>>> import numpy as np
>>> np.set_printoptions(precision=2, suppress=True, linewidth=160, sign=" ")
>>> B = np.array([[-3, -1, -3, -1, 2, 3, 2, -2, 1, -1, -1, -1],
...     [2, -1, 3, 0, -2, -3, -1, -3, -1, -3, -1, 2],
...     [0, -2, 2, 3, -3, 0, -2, -2, 1, -1, 3, 0],
...     [1, 0, -1, 1, -2, 3, 0, 0, 2, 0, -3, -1],
...     [-2, 1, 0, 3, 0, -2, 2, -1, -2, 0, 2, -3],
...     [3, 3, -3, 3, 0, 3, -3, 1, 0, 2, 2, 0],
...     [-3, 1, -2, 2, -2, 1, -1, -1, 0, 1, 3, 1],
...     [0, -3, 3, -3, 2, -1, 3, 2, -3, 1, -3, 2],
...     [2, -1, 3, 1, 2, -1, -1, -2, -1, 2, -3, -1],
...     [3, -1, 3, 1, 3, 2, -1, -2, 0, -2, 0, -2],
...     [1, -2, -3, -2, 0, 0, 2, 2, 3, 3, 2, -1],
...     [-2, 2, 1, 1, -2, 1, -2, 2, -3, 2, -2, -3]])
>>> B[-1] = B[0]
>>> J = B + 0.1 * np.eye(12)
>>> J
array([[-2.9, -1. , -3. , -1. ,  2. ,  3. ,  2. , -2. ,  1. , -1. , -1. , -1. ],
       [ 2. , -0.9,  3. ,  0. , -2. , -3. , -1. , -3. , -1. , -3. , -1. ,  2. ],
       [ 0. , -2. ,  2.1,  3. , -3. ,  0. , -2. , -2. ,  1. , -1. ,  3. ,  0. ],
       [ 1. ,  0. , -1. ,  1.1, -2. ,  3. ,  0. ,  0. ,  2. ,  0. , -3. , -1. ],
       [-2. ,  1. ,  0. ,  3. ,  0.1, -2. ,  2. , -1. , -2. ,  0. ,  2. , -3. ],
       [ 3. ,  3. , -3. ,  3. ,  0. ,  3.1, -3. ,  1. ,  0. ,  2. ,  2. ,  0. ],
       [-3. ,  1. , -2. ,  2. , -2. ,  1. , -0.9, -1. ,  0. ,  1. ,  3. ,  1. ],
       [ 0. , -3. ,  3. , -3. ,  2. , -1. ,  3. ,  2.1, -3. ,  1. , -3. ,  2. ],
       [ 2. , -1. ,  3. ,  1. ,  2. , -1. , -1. , -2. , -0.9,  2. , -3. , -1. ],
       [ 3. , -1. ,  3. ,  1. ,  3. ,  2. , -1. , -2. ,  0. , -1.9,  0. , -2. ],
       [ 1. , -2. , -3. , -2. ,  0. ,  0. ,  2. ,  2. ,  3. ,  3. ,  2.1, -1. ],
       [-3. , -1. , -3. , -1. ,  2. ,  3. ,  2. , -2. ,  1. , -1. , -1. , -0.9]])
>>> x0 = np.array([0, 0, 0, 2, -1, -2, 1, -1, -1, -2, 3, 1])
>>> J @ np.ones(12)
array([-4.9, -7.9, -0.9,  0.1, -1.9, 11.1,  0.1,  0.1,  0.1,  4.1,  5.1, -4.9])
>>> np.linalg.norm(J @ x0) <= np.linalg.norm(J, 2) * np.linalg.norm(x0) + 1e-9
np.True_
>>> np.einsum("ij,j->i", J, x0)
array([ -9. ,  16. ,  19. , -13.8,  17.9,  -2.2,  12.1, -11.1, -10.1,  -2.2,  -7.7,  -8.9])
>>> J @ x0
array([ -9. ,  16. ,  19. , -13.8,  17.9,  -2.2,  12.1, -11.1, -10.1,  -2.2,  -7.7,  -8.9])
>>> J @ np.eye(12)[0]
array([-2.9,  2. ,  0. ,  1. , -2. ,  3. , -3. ,  0. ,  2. ,  3. ,  1. , -3. ])
>>> print(round(float(np.linalg.norm(J, 2) / np.linalg.norm(J)), 2))
0.53
>>> np.linalg.cond(J) > 100
np.True_
>>> np.abs(np.linalg.svd(J)[2][-1])
array([ 0.01,  0.11,  0.08,  0.51,  0.34,  0.15,  0.32,  0.11,  0.48,  0.08,  0.05,  0.48])
>>> round(np.log10(np.linalg.cond(J)))
3
>>> mat = np.load("dump.npy")
>>> mat
array([[-2.,  4., -8.,  4.],
       [-4.,  6., -8.,  4.],
       [-4.,  4., -6.,  4.],
       [-4.,  4., -8.,  6.]])
>>> gram = mat.T @ mat
>>> np.linalg.svd(mat, compute_uv=False) ** 2
array([ 439.96,    4.  ,    4.  ,    0.04])
>>> np.linalg.eigvalsh(gram)[::-1]
array([ 439.96,    4.  ,    4.  ,    0.04])
>>> np.diag(gram)
array([  52.,   84.,  228.,   84.])
